$ ipython --no-banner

In [1]: import numpy as np

In [2]: from numpy import linalg as LA

In [3]: np.set_printoptions(suppress=True, linewidth=140)

In [4]: M2 = np.array([[0, 2, 0, 1, 1, 2],
   ...:     [3, 3, 1, 3, 3, 2],
   ...:     [0, 2, 2, 0, 2, 0],
   ...:     [2, 1, 1, 0, 0, 1],
   ...:     [3, 3, 3, 1, 1, 0],
   ...:     [1, 1, 0, 0, 2, 0],
   ...:     [2, 1, 1, 1, 2, 3],
   ...:     [2, 3, 2, 1, 1, 3],
   ...:     [1, 3, 3, 1, 1, 2],
   ...:     [3, 1, 3, 3, 3, 1],
   ...:     [2, 1, 3, 1, 0, 1],
   ...:     [0, 2, 1, 0, 3, 0],
   ...:     [3, 3, 2, 1, 0, 0]])

In [5]: feats = M2.T @ M2

In [6]: feats
Out[6]: 
array([[54, 46, 44, 31, 30, 27],
       [46, 62, 47, 28, 37, 31],
       [44, 47, 52, 26, 29, 24],
       [31, 28, 26, 25, 24, 20],
       [30, 37, 29, 24, 43, 22],
       [27, 31, 24, 20, 22, 33]])

In [7]: f = np.array([1, 4, -3])

In [8]: np.cross(feats[1, :3], feats[2, :3])
Out[8]: array([1015, -324, -566])

In [9]: Lm = LA.cholesky(feats)

In [10]: np.round(np.diag(Lm) ** 2, 1)
Out[10]: array([54. , 22.8, 12.2,  7.1, 15.5, 14.3])

In [11]: np.round(Lm @ Lm.T, 1)
Out[11]: 
array([[54., 46., 44., 31., 30., 27.],
       [46., 62., 47., 28., 37., 31.],
       [44., 47., 52., 26., 29., 24.],
       [31., 28., 26., 25., 24., 20.],
       [30., 37., 29., 24., 43., 22.],
       [27., 31., 24., 20., 22., 33.]])

In [12]: np.abs(feats).max()
Out[12]: np.int64(62)

In [13]: feats.sum(axis=0)
Out[13]: array([232, 251, 222, 154, 185, 157])

In [14]: round(LA.norm(feats), 1)
Out[14]: np.float64(209.9)

In [15]: np.count_nonzero(feats)
Out[15]: np.int64(36)

In [16]: J = np.load("x.npy")

In [17]: J
Out[17]: 
array([[ 2,  3, -3,  0, -1, -2,  3,  2,  0, -1,  0,  3, -1,  1],
       [ 3,  2,  3, -3,  0, -1, -2,  3,  2,  0, -1,  0,  3, -1],
       [-3,  3,  2,  3, -3,  0, -1, -2,  3,  2,  0, -1,  0,  3],
       [ 0, -3,  3,  2,  3, -3,  0, -1, -2,  3,  2,  0, -1,  0],
       [-1,  0, -3,  3,  2,  3, -3,  0, -1, -2,  3,  2,  0, -1],
       [-2, -1,  0, -3,  3,  2,  3, -3,  0, -1, -2,  3,  2,  0],
       [ 3, -2, -1,  0, -3,  3,  2,  3, -3,  0, -1, -2,  3,  2],
       [ 2,  3, -2, -1,  0, -3,  3,  2,  3, -3,  0, -1, -2,  3],
       [ 0,  2,  3, -2, -1,  0, -3,  3,  2,  3, -3,  0, -1, -2],
       [-1,  0,  2,  3, -2, -1,  0, -3,  3,  2,  3, -3,  0, -1],
       [ 0, -1,  0,  2,  3, -2, -1,  0, -3,  3,  2,  3, -3,  0],
       [ 3,  0, -1,  0,  2,  3, -2, -1,  0, -3,  3,  2,  3, -3],
       [-1,  3,  0, -1,  0,  2,  3, -2, -1,  0, -3,  3,  2,  3],
       [ 1, -1,  3,  0, -1,  0,  2,  3, -2, -1,  0, -3,  3,  2]])

In [18]: q, evecs = LA.qr(J[:, :11])[0], LA.qr(J[:, 11:])[0]

In [19]: sig = LA.svd(q.T @ evecs, compute_uv=False)

In [20]: round(float(LA.norm(q @ q.T - evecs @ evecs.T, 2)), 1)
Out[20]: 1.0

In [21]: sig.round(1)
Out[21]: array([1. , 1. , 0.9])

In [22]: arr = np.load("test13.npy")

In [23]: arr
Out[23]: 
array([[ 7, -4,  2,  9,  2,  0],
       [ 0,  7, -4,  2,  9,  2],
       [ 2,  0,  7, -4,  2,  9],
       [ 9,  2,  0,  7, -4,  2],
       [ 2,  9,  2,  0,  7, -4],
       [-4,  2,  9,  2,  0,  7]])

In [24]: vec = np.array([7, 4, 6, 2, 1, 3])

In [25]: y = arr @ vec

In [26]: coef, lr = np.zeros(6), 1 / LA.norm(arr, 2) ** 2

In [27]: for i in range(10):
    ...:     coef -= lr * arr.T @ (arr @ coef - y)
    ...:     if i % 2 == 0: print(i, round(LA.norm(arr @ coef - y), 1))
    ...: 
0 26.8
2 17.8
4 12.3
6 8.5
8 5.9

In [28]: round(LA.cond(arr), 1)
Out[28]: np.float64(2.7)

In [29]: (arr + arr.T) / 2
Out[29]: 
array([[ 7., -2.,  2.,  9.,  2., -2.],
       [-2.,  7., -2.,  2.,  9.,  2.],
       [ 2., -2.,  7., -2.,  2.,  9.],
       [ 9.,  2., -2.,  7., -2.,  2.],
       [ 2.,  9.,  2., -2.,  7., -2.],
       [-2.,  2.,  9.,  2., -2.,  7.]])

In [30]: arr @ arr
Out[30]: 
array([[138, -20,  48, 110, -40,  20],
       [ 20, 138, -20,  48, 110, -40],
       [-40,  20, 138, -20,  48, 110],
       [110, -40,  20, 138, -20,  48],
       [ 48, 110, -40,  20, 138, -20],
       [-20,  48, 110, -40,  20, 138]])

In [31]: np.round(np.sort(np.abs(LA.eigvals(arr))), 1)
Out[31]: array([ 6. ,  6.9,  6.9, 16. , 16.4, 16.4])

In [32]: np.allclose(arr @ arr.T, arr.T @ arr)
Out[32]: True

In [33]: LA.matrix_power(arr, 3)
Out[33]: 
array([[1892, -792,  792, 1820, -528,  912],
       [ 912, 1892, -792,  792, 1820, -528],
       [-528,  912, 1892, -792,  792, 1820],
       [1820, -528,  912, 1892, -792,  792],
       [ 792, 1820, -528,  912, 1892, -792],
       [-792,  792, 1820, -528,  912, 1892]])

In [34]: gram = J.T @ J

In [35]: np.diag(gram)
Out[35]: array([52, 60, 68, 59, 60, 63, 72, 72, 63, 60, 59, 68, 60, 52])

In [36]: E = 3 * np.eye(11) + np.eye(11, k=1)

In [37]: E
Out[37]: 
array([[3., 1., 0., 0., 0., 0., 0., 0., 0., 0., 0.],
       [0., 3., 1., 0., 0., 0., 0., 0., 0., 0., 0.],
       [0., 0., 3., 1., 0., 0., 0., 0., 0., 0., 0.],
       [0., 0., 0., 3., 1., 0., 0., 0., 0., 0., 0.],
       [0., 0., 0., 0., 3., 1., 0., 0., 0., 0., 0.],
       [0., 0., 0., 0., 0., 3., 1., 0., 0., 0., 0.],
       [0., 0., 0., 0., 0., 0., 3., 1., 0., 0., 0.],
       [0., 0., 0., 0., 0., 0., 0., 3., 1., 0., 0.],
       [0., 0., 0., 0., 0., 0., 0., 0., 3., 1., 0.],
       [0., 0., 0., 0., 0., 0., 0., 0., 0., 3., 1.],
       [0., 0., 0., 0., 0., 0., 0., 0., 0., 0., 3.]])

In [38]: th = np.radians(45)

In [39]: r_ = np.eye(11)

In [40]: r_[1, 1] = r_[0, 0] = np.cos(th)

In [41]: r_[1, 0], r_[0, 1] = -np.sin(th), np.sin(th)

In [42]: r_.round(1)
Out[42]: 
array([[ 0.7,  0.7,  0. ,  0. ,  0. ,  0. ,  0. ,  0. ,  0. ,  0. ,  0. ],
       [-0.7,  0.7,  0. ,  0. ,  0. ,  0. ,  0. ,  0. ,  0. ,  0. ,  0. ],
       [ 0. ,  0. ,  1. ,  0. ,  0. ,  0. ,  0. ,  0. ,  0. ,  0. ,  0. ],
       [ 0. ,  0. ,  0. ,  1. ,  0. ,  0. ,  0. ,  0. ,  0. ,  0. ,  0. ],
       [ 0. ,  0. ,  0. ,  0. ,  1. ,  0. ,  0. ,  0. ,  0. ,  0. ,  0. ],
       [ 0. ,  0. ,  0. ,  0. ,  0. ,  1. ,  0. ,  0. ,  0. ,  0. ,  0. ],
       [ 0. ,  0. ,  0. ,  0. ,  0. ,  0. ,  1. ,  0. ,  0. ,  0. ,  0. ],
       [ 0. ,  0. ,  0. ,  0. ,  0. ,  0. ,  0. ,  1. ,  0. ,  0. ,  0. ],
       [ 0. ,  0. ,  0. ,  0. ,  0. ,  0. ,  0. ,  0. ,  1. ,  0. ,  0. ],
       [ 0. ,  0. ,  0. ,  0. ,  0. ,  0. ,  0. ,  0. ,  0. ,  1. ,  0. ],
       [ 0. ,  0. ,  0. ,  0. ,  0. ,  0. ,  0. ,  0. ,  0. ,  0. ,  1. ]])

In [43]: M2 = E @ r_.T

In [44]: np.allclose(E @ E.T, M2 @ M2.T)
Out[44]: True

In [45]: M2.round(1)
Out[45]: 
array([[ 2.8, -1.4,  0. ,  0. ,  0. ,  0. ,  0. ,  0. ,  0. ,  0. ,  0. ],
       [ 2.1,  2.1,  1. ,  0. ,  0. ,  0. ,  0. ,  0. ,  0. ,  0. ,  0. ],
       [ 0. ,  0. ,  3. ,  1. ,  0. ,  0. ,  0. ,  0. ,  0. ,  0. ,  0. ],
       [ 0. ,  0. ,  0. ,  3. ,  1. ,  0. ,  0. ,  0. ,  0. ,  0. ,  0. ],
       [ 0. ,  0. ,  0. ,  0. ,  3. ,  1. ,  0. ,  0. ,  0. ,  0. ,  0. ],
       [ 0. ,  0. ,  0. ,  0. ,  0. ,  3. ,  1. ,  0. ,  0. ,  0. ,  0. ],
       [ 0. ,  0. ,  0. ,  0. ,  0. ,  0. ,  3. ,  1. ,  0. ,  0. ,  0. ],
       [ 0. ,  0. ,  0. ,  0. ,  0. ,  0. ,  0. ,  3. ,  1. ,  0. ,  0. ],
       [ 0. ,  0. ,  0. ,  0. ,  0. ,  0. ,  0. ,  0. ,  3. ,  1. ,  0. ],
       [ 0. ,  0. ,  0. ,  0. ,  0. ,  0. ,  0. ,  0. ,  0. ,  3. ,  1. ],
       [ 0. ,  0. ,  0. ,  0. ,  0. ,  0. ,  0. ,  0. ,  0. ,  0. ,  3. ]])

In [46]: np.round(np.abs(M2 - E).max(axis=0), 1)
Out[46]: array([2.1, 2.4, 0. , 0. , 0. , 0. , 0. , 0. , 0. , 0. , 0. ])

In [47]: round(float(LA.det(r_)), 1), round(np.trace(r_), 1)
Out[47]: (1.0, np.float64(10.4))
